% python3 -q
>>> import numpy as np
>>> np.set_printoptions(suppress=True, linewidth=160)
>>> def rd(a):
...     return np.round(a, 1) + 0
... 
>>> A = np.array([[0, -2, 0, -1, -1, 1],
...     [0, 1, -2, 1, -2, -1],
...     [-2, 1, -2, -2, -2, 1],
...     [0, 0, -1, 1, -2, 1],
...     [1, 1, 1, 1, 1, -1]])
>>> A[:, 3] = 2 * A[:, 4]
>>> A
array([[ 0, -2,  0, -2, -1,  1],
       [ 0,  1, -2, -4, -2, -1],
       [-2,  1, -2, -4, -2,  1],
       [ 0,  0, -1, -4, -2,  1],
       [ 1,  1,  1,  2,  1, -1]])
>>> w1 = np.array([[4, 3, 5, 1, 5],
...     [3, 5, 1, 1, 2],
...     [5, 5, 1, 4, 0],
...     [0, 0, 0, 4, 3],
...     [3, 1, 5, 4, 4],
...     [1, 2, 2, 5, 0]])
>>> b = np.array([3, 1, 2, 0, 3])
>>> act = np.maximum(A @ w1 + b, 0)
>>> np.linalg.matrix_rank(act)
np.int64(1)
>>> (act > 0).astype(int)
array([[0, 0, 0, 0, 0],
       [0, 0, 0, 0, 0],
       [0, 0, 0, 0, 0],
       [0, 0, 0, 0, 0],
       [1, 1, 1, 1, 1]])
>>> (act > 0).mean(axis=0)
array([0.2, 0.2, 0.2, 0.2, 0.2])
>>> C = np.array([[-1, -2, 2], [1, 1, -2], [1, 2, -1], [-1, 1, 0], [0, 1, -1]])
>>> w1 @ C
array([[ 3, 11, -8],
       [ 2,  4, -7],
       [-3,  1, -1],
       [-4,  7, -3],
       [-1, 13, -5],
       [-2,  9, -4]])
>>> (act @ C).round(6).argmax(axis=1)
array([0, 0, 0, 0, 1])
>>> x0 = np.array([2, 1, -1, 2, 2, 0])
>>> np.linalg.norm(A @ x0) <= np.linalg.norm(A, 2) * np.linalg.norm(x0) + 1e-9
np.True_
>>> A @ np.ones(6)
array([-4., -8., -8., -6.,  5.])
>>> A @ x0
array([ -8,  -9, -13, -11,   8])
>>> mat = np.load("arr.npy")
>>> mat
array([[0, 1, 0, 0, 0, 1, 0, 0, 0],
       [1, 0, 0, 0, 0, 0, 0, 1, 1],
       [0, 0, 0, 0, 0, 0, 1, 0, 1],
       [0, 0, 0, 0, 0, 0, 0, 0, 1],
       [0, 0, 0, 0, 0, 0, 0, 0, 0],
       [1, 0, 0, 0, 0, 0, 0, 0, 0],
       [0, 0, 1, 0, 0, 0, 0, 0, 0],
       [0, 1, 0, 0, 0, 0, 0, 0, 0],
       [0, 1, 1, 1, 0, 0, 0, 0, 0]])
>>> # rank 8
>>> U, sv, Vt = np.linalg.svd(mat)
>>> V = Vt[:(sv > 1e-8).sum()]
>>> rng = np.random.default_rng(823)
>>> x0 = mat[5] + -2 * mat[4] + rng.integers(2) * np.eye(9)[2]
>>> x0
array([1., 0., 0., 0., 0., 0., 0., 0., 0.])
>>> rd(V.T @ V)
array([[1., 0., 0., 0., 0., 0., 0., 0., 0.],
       [0., 1., 0., 0., 0., 0., 0., 0., 0.],
       [0., 0., 1., 0., 0., 0., 0., 0., 0.],
       [0., 0., 0., 1., 0., 0., 0., 0., 0.],
       [0., 0., 0., 0., 0., 0., 0., 0., 0.],
       [0., 0., 0., 0., 0., 1., 0., 0., 0.],
       [0., 0., 0., 0., 0., 0., 1., 0., 0.],
       [0., 0., 0., 0., 0., 0., 0., 1., 0.],
       [0., 0., 0., 0., 0., 0., 0., 0., 1.]])
>>> np.allclose(V.T @ V @ x0, x0)
True
>>> rd(np.linalg.norm(x0 - V.T @ V @ x0))
np.float64(0.0)
>>> np.linalg.matrix_rank(np.vstack([mat, x0]))
np.int64(8)
>>> rd(np.diag(V.T @ V))
array([1., 1., 1., 1., 0., 1., 1., 1., 1.])
